>>> import numpy as np
>>> np.set_printoptions(precision=2, suppress=True, linewidth=160)
>>> J = np.load("m.npy")
>>> J
array([[ 4, -6, -2,  0,  4,  0],
       [-6,  9,  3,  0, -6,  0],
       [-2,  3,  1,  0, -2,  0],
       [ 0,  0,  0,  0,  0,  0],
       [ 4, -6, -2,  0,  4,  0],
       [ 0,  0,  0,  0,  0,  0]])
>>> print(np.linalg.cond(J) > 100)
True
>>> [round(float(x), 2) for x in np.linalg.svd(J, compute_uv=False)[:3]]
[18.0, 0.0, 0.0]
>>> rk = np.linalg.matrix_rank(J)
>>> print(rk)
1
>>> N = np.linalg.svd(J)[2][rk:].T
>>> [int(np.linalg.matrix_rank(J[:i])) for i in range(1, len(J) + 1)]
[1, 1, 1, 1, 1, 1]
>>> np.linalg.matrix_rank(J.T @ J), np.linalg.matrix_rank(J @ J.T)
(np.int64(1), np.int64(1))
>>> print([int(np.linalg.matrix_rank(np.delete(J, i, axis=0))) for i in range(6)])
[1, 1, 1, 1, 1, 1]
>>> J.reshape(2, -1)
array([[ 4, -6, -2,  0,  4,  0, -6,  9,  3,  0, -6,  0, -2,  3,  1,  0, -2,  0],
       [ 0,  0,  0,  0,  0,  0,  4, -6, -2,  0,  4,  0,  0,  0,  0,  0,  0,  0]])
>>> J.reshape(-1, 2)
array([[ 4, -6],
       [-2,  0],
       [ 4,  0],
       [-6,  9],
       [ 3,  0],
       [-6,  0],
       [-2,  3],
       [ 1,  0],
       [-2,  0],
       [ 0,  0],
       [ 0,  0],
       [ 0,  0],
       [ 4, -6],
       [-2,  0],
       [ 4,  0],
       [ 0,  0],
       [ 0,  0],
       [ 0,  0]])
>>> blk = J.reshape(6, 2, -1)
>>> np.swapaxes(blk, 1, 2)[2]
array([[-2,  0],
       [ 3, -2],
       [ 1,  0]])
>>> blk.sum(axis=1)
array([[ 4, -2, -2],
       [-6,  3,  3],
       [-2,  1,  1],
       [ 0,  0,  0],
       [ 4, -2, -2],
       [ 0,  0,  0]])
>>> np.einsum("ihd,ihd->ih", blk, blk)
array([[ 56,  16],
       [126,  36],
       [ 14,   4],
       [  0,   0],
       [ 56,  16],
       [  0,   0]])
>>> blk.shape
(6, 2, 3)
>>> E = np.load("test1.npy")
>>> E
array([[ 1,  1, -1, -1,  1,  1, -1, -1],
       [ 1, -1,  1, -1, -1,  1, -1,  1],
       [ 1, -1,  1, -1,  1, -1,  1, -1]])
>>> x0 = np.array([-5, 0, 1, 5, -5, 1, 5, 3])
>>> np.einsum("ij,j->i", E, x0)
array([-23,  -5, -13])
>>> (E @ x0).argmax()
np.int64(1)
>>> E @ np.ones(8)
array([0., 0., 0.])
>>> np.sign((E @ x0).round(6))
array([-1, -1, -1])
>>> E @ (2 * x0)
array([-46, -10, -26])
>>> (E * x0).sum(axis=1)
array([-23,  -5, -13])
>>> E @ x0
array([-23,  -5, -13])
>>> W0 = np.tril(np.array([[5, 0, -2], [0, -3, 0], [4, 3, -3]]), -1) + np.eye(3, dtype=int)
>>> print(W0)
[[1 0 0]
 [0 1 0]
 [4 3 1]]
>>> # row 2 is much longer than the rest
>>> (W0 + W0.T) / 2
array([[1. , 0. , 2. ],
       [0. , 1. , 1.5],
       [2. , 1.5, 1. ]])
>>> print(W0 @ W0)
[[1 0 0]
 [0 1 0]
 [8 6 1]]
>>> np.sort(np.abs(np.linalg.eigvals(W0)))
array([1., 1., 1.])
>>> round(np.linalg.det(W0), 2)
np.float64(1.0)
>>> rng = np.random.default_rng(468274)
>>> labels = rng.permutation(3)
>>> labels
array([2, 1, 0])
>>> B = W0[labels][:, labels]
>>> np.round(np.linalg.det(B), 2), round(np.linalg.det(W0[labels]), 2)
(np.float64(1.0), np.float64(-1.0))
>>> np.diag(B)
array([1, 1, 1])
>>> hat = np.triu(np.array([[1, -2, -3], [-2, -2, 2], [-1, -1, 2]]), 1) + np.eye(3)
>>> B = hat @ W0 @ np.linalg.inv(hat)
>>> np.poly(B)
array([ 1., -3.,  3., -1.])
>>> np.trace(B), np.trace(W0)
(np.float64(3.0), np.int64(3))
>>> hat @ W0 - W0 @ hat
array([[-12.,  -9.,   0.],
       [  8.,   6.,   0.],
       [  0.,   8.,   6.]])
>>> round(float(np.linalg.det(B)), 2)
1.0
>>> B
array([[-11., -33.,  30.],
       [  8.,  23., -20.],
       [  4.,  11.,  -9.]])
